$ python -q
>>> import numpy as np
>>> import numpy.linalg as la
>>> np.set_printoptions(precision=1, suppress=True, linewidth=120, legacy="1.25")
>>> X = np.loadtxt("run15.csv", delimiter=",")
>>> print(X)
[[-0.2  0.5 -1.9 -0.2]
 [ 0.  -1.3 -0.2 -1.5]
 [-0.2 -1.4 -0.5  1.3]
 [-2.   0.1  0.2 -0.1]]
>>> x = np.array([7, 6, 2, 9])
>>> rhs = X @ x
>>> b, lr = np.zeros(4), 1 / la.norm(X, 2) ** 2
>>> for i in range(6):
...     b -= lr * X.T @ (X @ b - rhs)
...     if i % 2 == 0: print(i, round(la.norm(X @ b - rhs), 1))
... 
0 0.0
2 0.0
4 0.0
>>> print(np.round(la.cond(X), 1))
1.0
>>> print(X.ravel(order="F"))
[-0.2  0.  -0.2 -2.   0.5 -1.3 -1.4  0.1 -1.9 -0.2 -0.5  0.2 -0.2 -1.5  1.3 -0.1]
>>> print(X.reshape(-1, 2))
[[-0.2  0.5]
 [-1.9 -0.2]
 [ 0.  -1.3]
 [-0.2 -1.5]
 [-0.2 -1.4]
 [-0.5  1.3]
 [-2.   0.1]
 [ 0.2 -0.1]]
>>> t3 = X.reshape(4, 2, -1)
>>> print(t3.transpose(1, 0, 2))
[[[-0.2  0.5]
  [ 0.  -1.3]
  [-0.2 -1.4]
  [-2.   0.1]]

 [[-1.9 -0.2]
  [-0.2 -1.5]
  [-0.5  1.3]
  [ 0.2 -0.1]]]
>>> print(t3[:, 0])
[[-0.2  0.5]
 [ 0.  -1.3]
 [-0.2 -1.4]
 [-2.   0.1]]
>>> print(t3.shape)
(4, 2, 2)
>>> x = np.array([1, 0, 0, 3])
>>> a = np.maximum(X @ x, 0)
>>> print(np.flatnonzero(a > 1e-9))
[2]
>>> print(np.maximum(X @ (3 * x), 0))
[ 0.   0.  11.4  0. ]
>>> print(np.tanh(X @ x))
[-0.7 -1.   1.  -1. ]
>>> print(a)
[0.  0.  3.8 0. ]
>>> print(np.maximum(X @ x, 0) - np.maximum(-X @ x, 0))
[-0.8 -4.4  3.8 -2.3]
>>> r0, r1 = X[3], X[1]
>>> print(np.round(r0 @ r1, 1))
-0.0
>>> print(np.round(r0 @ r0, 1))
4.0
>>> p = (r0 @ r1) / (r0 @ r0) * r0
>>> print(np.round(np.outer(r0, r1), 1) + 0)
[[ 0.   2.6  0.4  2.9]
 [ 0.  -0.1  0.  -0.1]
 [ 0.  -0.3  0.  -0.3]
 [ 0.   0.1  0.   0.2]]
>>> print(la.matrix_rank(np.outer(r0, r1)))
1
>>> print(la.norm(X, axis=0))
[2. 2. 2. 2.]
>>> print(np.round(la.pinv(X), 1) + 0)
[[ 0.   0.   0.  -0.5]
 [ 0.1 -0.3 -0.3  0. ]
 [-0.5  0.  -0.1  0.1]
 [-0.1 -0.4  0.3  0. ]]
>>> print(np.round(X[:, 0] @ X[:, 2], 1))
-0.0
>>> F = np.load("x.npy")
>>> print(F)
[[1.  0.7 0.5]
 [0.7 1.  0.7]
 [0.5 0.7 1. ]]
>>> x = np.array([-1, 4, 4])
>>> rhs = F @ x
>>> print(rhs)
[3.8 6.1 6.3]
>>> print(la.solve(F.T, F[2]))
[0. 0. 1.]
>>> print(la.solve(F, F[:, 0]))
[1. 0. 0.]
